>>> import numpy as np
>>> import numpy.linalg as la
>>> np.set_printoptions(suppress=True, linewidth=120)
>>> E = np.load("out10.npy")
>>> E
array([[ 0., -5., -4.,  5.,  2.,  5.,  1., -1.,  2.,  0.,  1.],
       [-5.,  0.,  0.,  0.,  0.,  0.,  0.,  0.,  0.,  0.,  0.],
       [-4.,  0.,  0.,  0.,  0.,  0.,  0.,  0.,  0.,  0.,  0.],
       [ 5.,  0.,  0.,  0.,  0.,  0.,  0.,  0.,  0.,  0.,  0.],
       [ 2.,  0.,  0.,  0.,  0.,  0.,  0.,  0.,  0.,  0.,  0.],
       [ 5.,  0.,  0.,  0.,  0.,  0.,  0.,  0.,  0.,  0.,  0.],
       [ 1.,  0.,  0.,  0.,  0.,  0.,  0.,  0.,  0.,  0.,  0.],
       [-1.,  0.,  0.,  0.,  0.,  0.,  0.,  0.,  0.,  0.,  0.],
       [ 2.,  0.,  0.,  0.,  0.,  0.,  0.,  0.,  0.,  0.,  0.],
       [ 0.,  0.,  0.,  0.,  0.,  0.,  0.,  0.,  0.,  0.,  0.],
       [ 1.,  0.,  0.,  0.,  0.,  0.,  0.,  0.,  0.,  0.,  0.]])
>>> round(la.eigvalsh(E).min(), 3)
np.float64(-10.1)
>>> np.all(la.eigvalsh(E) > 0)
np.False_
>>> ev, vecs = la.eigh(E)
>>> np.round(np.abs(vecs[:, -1]), 3)
array([0.707, 0.35 , 0.28 , 0.35 , 0.14 , 0.35 , 0.07 , 0.07 , 0.14 , 0.   , 0.07 ])
>>> np.abs(vecs[:, -1]).round(6).argmax()
np.int64(0)
>>> np.round(la.eigvalsh(E @ E), 3) + 0
array([  0.,   0.,   0.,   0.,   0.,   0.,   0.,   0.,   0., 102., 102.])
>>> ev.round(3)
array([-10.1,   0. ,   0. ,   0. ,   0. ,   0. ,   0. ,   0. ,   0. ,   0. ,  10.1])
>>> np.round(la.svd(E, compute_uv=False), 3) + 0
array([10.1, 10.1,  0. ,  0. ,  0. ,  0. ,  0. ,  0. ,  0. ,  0. ,  0. ])
>>> print(np.round(vecs.T @ vecs, 3) + 0)
[[1. 0. 0. 0. 0. 0. 0. 0. 0. 0. 0.]
 [0. 1. 0. 0. 0. 0. 0. 0. 0. 0. 0.]
 [0. 0. 1. 0. 0. 0. 0. 0. 0. 0. 0.]
 [0. 0. 0. 1. 0. 0. 0. 0. 0. 0. 0.]
 [0. 0. 0. 0. 1. 0. 0. 0. 0. 0. 0.]
 [0. 0. 0. 0. 0. 1. 0. 0. 0. 0. 0.]
 [0. 0. 0. 0. 0. 0. 1. 0. 0. 0. 0.]
 [0. 0. 0. 0. 0. 0. 0. 1. 0. 0. 0.]
 [0. 0. 0. 0. 0. 0. 0. 0. 1. 0. 0.]
 [0. 0. 0. 0. 0. 0. 0. 0. 0. 1. 0.]
 [0. 0. 0. 0. 0. 0. 0. 0. 0. 0. 1.]]
>>> np.round(vecs.T @ E @ vecs, 3) + 0
array([[-10.1,   0. ,   0. ,   0. ,   0. ,   0. ,   0. ,   0. ,   0. ,   0. ,   0. ],
       [  0. ,   0. ,   0. ,   0. ,   0. ,   0. ,   0. ,   0. ,   0. ,   0. ,   0. ],
       [  0. ,   0. ,   0. ,   0. ,   0. ,   0. ,   0. ,   0. ,   0. ,   0. ,   0. ],
       [  0. ,   0. ,   0. ,   0. ,   0. ,   0. ,   0. ,   0. ,   0. ,   0. ,   0. ],
       [  0. ,   0. ,   0. ,   0. ,   0. ,   0. ,   0. ,   0. ,   0. ,   0. ,   0. ],
       [  0. ,   0. ,   0. ,   0. ,   0. ,   0. ,   0. ,   0. ,   0. ,   0. ,   0. ],
       [  0. ,   0. ,   0. ,   0. ,   0. ,   0. ,   0. ,   0. ,   0. ,   0. ,   0. ],
       [  0. ,   0. ,   0. ,   0. ,   0. ,   0. ,   0. ,   0. ,   0. ,   0. ,   0. ],
       [  0. ,   0. ,   0. ,   0. ,   0. ,   0. ,   0. ,   0. ,   0. ,   0. ,   0. ],
       [  0. ,   0. ,   0. ,   0. ,   0. ,   0. ,   0. ,   0. ,   0. ,   0. ,   0. ],
       [  0. ,   0. ,   0. ,   0. ,   0. ,   0. ,   0. ,   0. ,   0. ,   0. ,  10.1]])
>>> rng = np.random.default_rng(156758)
>>> X = np.eye(5, dtype=int)[rng.permutation(5)] * np.array([1, 0, 2, -3, -1])
>>> print(X)
[[ 0  0  0  0 -1]
 [ 0  0  0 -3  0]
 [ 1  0  0  0  0]
 [ 0  0  2  0  0]
 [ 0  0  0  0  0]]
>>> # rank 4
>>> idx = rng.permutation(5)
>>> print(idx)
[0 3 1 2 4]
>>> other = X[idx][:, idx]
>>> round(la.det(other), 3), round(float(la.det(X[idx])), 3)
(np.float64(0.0), 0.0)
>>> np.diag(other)
array([0, 0, 0, 0, 0])
>>> np.allclose(other, X)
False
>>> la.matrix_rank(X)
np.int64(4)
>>> X.shape
(5, 5)
>>> X - X[0]
array([[ 0,  0,  0,  0,  0],
       [ 0,  0,  0, -3,  1],
       [ 1,  0,  0,  0,  1],
       [ 0,  0,  2,  0,  1],
       [ 0,  0,  0,  0,  1]])
>>> print(np.diff(X, axis=0))
[[ 0  0  0 -3  1]
 [ 1  0  0  3  0]
 [-1  0  2  0  0]
 [ 0  0 -2  0  0]]
>>> np.abs(X).max()
np.int64(3)
>>> np.round(la.norm(X), 3)
np.float64(3.873)
>>> arr = np.tril(np.array([[3, 0, -1, 3, 1, 2, 0, -2, 3, 2, 3, -3],
...     [-1, -1, -2, 1, 2, -3, -1, 1, -3, 1, -2, 1],
...     [1, 1, 0, -3, 1, 2, 2, 1, -1, -1, 2, 3],
...     [3, -3, 1, -1, 0, 2, -1, -3, 3, 1, -3, 0],
...     [3, -3, -1, 0, -2, -2, 2, -2, 0, -1, 2, -2],
...     [2, -2, -2, -1, -1, 1, 0, -2, 3, -2, 3, 2],
...     [2, 1, -1, -2, 1, -2, 2, -1, 2, 0, -1, 1],
...     [3, -1, 3, 0, 3, 2, -2, -2, 0, 0, -3, 1],
...     [0, 3, -2, -3, -3, -3, 0, 3, 2, 0, 1, -3],
...     [0, 3, -3, 2, 0, 0, 0, -2, 2, 1, 0, -2],
...     [-3, -3, 1, -3, 3, 3, -3, 2, 1, 3, -2, -3],
...     [2, -3, 0, -2, -1, -3, 0, 3, 3, -2, -1, 2]]), -1) + np.eye(12, dtype=int)
>>> print(arr)
[[ 1  0  0  0  0  0  0  0  0  0  0  0]
 [-1  1  0  0  0  0  0  0  0  0  0  0]
 [ 1  1  1  0  0  0  0  0  0  0  0  0]
 [ 3 -3  1  1  0  0  0  0  0  0  0  0]
 [ 3 -3 -1  0  1  0  0  0  0  0  0  0]
 [ 2 -2 -2 -1 -1  1  0  0  0  0  0  0]
 [ 2  1 -1 -2  1 -2  1  0  0  0  0  0]
 [ 3 -1  3  0  3  2 -2  1  0  0  0  0]
 [ 0  3 -2 -3 -3 -3  0  3  1  0  0  0]
 [ 0  3 -3  2  0  0  0 -2  2  1  0  0]
 [-3 -3  1 -3  3  3 -3  2  1  3  1  0]
 [ 2 -3  0 -2 -1 -3  0  3  3 -2 -1  1]]
>>> # triangular
>>> round(np.abs(la.eigvals(arr)).max(), 3)
np.float64(1.0)
>>> np.trace(arr)
np.int64(12)
>>> la.matrix_power(arr, 4)
array([[   1,    0,    0,    0,    0,    0,    0,    0,    0,    0,    0,    0],
       [  -4,    1,    0,    0,    0,    0,    0,    0,    0,    0,    0,    0],
       [  -2,    4,    1,    0,    0,    0,    0,    0,    0,    0,    0,    0],
       [  32,   -6,    4,    1,    0,    0,    0,    0,    0,    0,    0,    0],
       [  28,  -18,   -4,    0,    1,    0,    0,    0,    0,    0,    0,    0],
       [ -44,   16,   -8,   -4,   -4,    1,    0,    0,    0,    0,    0,    0],
       [  -7,   -4,    2,    4,   16,   -8,    1,    0,    0,    0,    0,    0],
       [ 107,  -82,  -26,   -4,  -28,   32,   -8,    1,    0,    0,    0,    0],
       [  83,  -87,   16,   18,    0,   72,  -36,   12,    1,    0,    0,    0],
       [-194,  180,   74,    0,   40,  -20,  -24,   28,    8,    1,    0,    0],
       [-125,   83,  -67,  -40,  -82,   14,  -48,   62,   40,   12,    1,    0],
       [ 247, -145,  209,   53,  126,  168,  -88,   24,  -42,  -26,   -4,    1]])
